$ python -q
>>> import numpy as np
>>> np.set_printoptions(suppress=True, linewidth=200)
>>> data = np.load("a.npy")
>>> print(data)
[[ 1  4  0  0]
 [-3 -2  0  0]
 [ 0  0  1  4]
 [ 0  0 -3 -2]]
>>> rng = np.random.default_rng(60444)
>>> labels = rng.permutation(4)
>>> B = data[:, labels] * rng.choice([-1, 1], 4)
>>> print(B)
[[-1  0  0 -4]
 [ 3  0  0  2]
 [ 0  1  4  0]
 [ 0 -3 -2  0]]
>>> left, _, Vh = np.linalg.svd(data.T @ B)
>>> print(np.round(np.linalg.lstsq(data, B)[0], 1) + 0)
[[-1.  0.  0.  0.]
 [ 0.  0.  0. -1.]
 [ 0.  1.  0.  0.]
 [ 0.  0.  1.  0.]]
>>> print(labels)
[0 2 3 1]
>>> x0 = np.array([2, 0, 1, 0])
>>> y = B @ x0
>>> coef, lr = np.zeros(4), 1 / np.linalg.norm(B, 2) ** 2
>>> for i in range(4):
...     coef -= lr * B.T @ (B @ coef - y)
...     if i % 1 == 0: print(i, round(np.linalg.norm(B @ coef - y), 1))
... 
0 3.0
1 2.5
2 2.2
3 1.9
>>> print(coef.round(1))
[1.2 0.2 0.9 0.5]
>>> print(round(float(np.linalg.cond(B)), 1))
2.6
>>> print(np.round(np.sort(np.linalg.eigvals(data).real), 1))
[-0.5 -0.5 -0.5 -0.5]
>>> print(data @ data)
[[-11  -4   0   0]
 [  3  -8   0   0]
 [  0   0 -11  -4]
 [  0   0   3  -8]]
>>> print(np.flatnonzero(np.linalg.matrix_power((data != 0) + (data.T != 0) + np.eye(4), 4)[1]))
[0 1]
>>> B = np.array([[3, 3, 1], [0, 2, 1]])
>>> W2 = np.kron(B, data)
>>> print(np.linalg.matrix_rank(W2))
8
>>> print(W2)
[[ 3 12  0  0  3 12  0  0  1  4  0  0]
 [-9 -6  0  0 -9 -6  0  0 -3 -2  0  0]
 [ 0  0  3 12  0  0  3 12  0  0  1  4]
 [ 0  0 -9 -6  0  0 -9 -6  0  0 -3 -2]
 [ 0  0  0  0  2  8  0  0  1  4  0  0]
 [ 0  0  0  0 -6 -4  0  0 -3 -2  0  0]
 [ 0  0  0  0  0  0  2  8  0  0  1  4]
 [ 0  0  0  0  0  0 -6 -4  0  0 -3 -2]]
>>> feats = np.array([[4.1, -12.4, 7.0, 4.4, -2.1],
...     [-4.8, -5.1, -1.9, 2.4, 7.9],
...     [0.9, -1.8, 6.2, 3.0, 7.3],
...     [-3.9, -10.1, 2.7, -3.5, 2.7],
...     [5.2, -3.7, -2.0, -0.7, 10.2]])
>>> r0 = np.array([1, 5])
>>> print(np.round(np.cross(feats[4, :3], feats[3, :3]), 1))
[-30.2  -6.2 -67. ]
>>> print(np.round(np.polyval(r0, feats[4]), 1))
[10.2  1.3  3.   4.3 15.2]
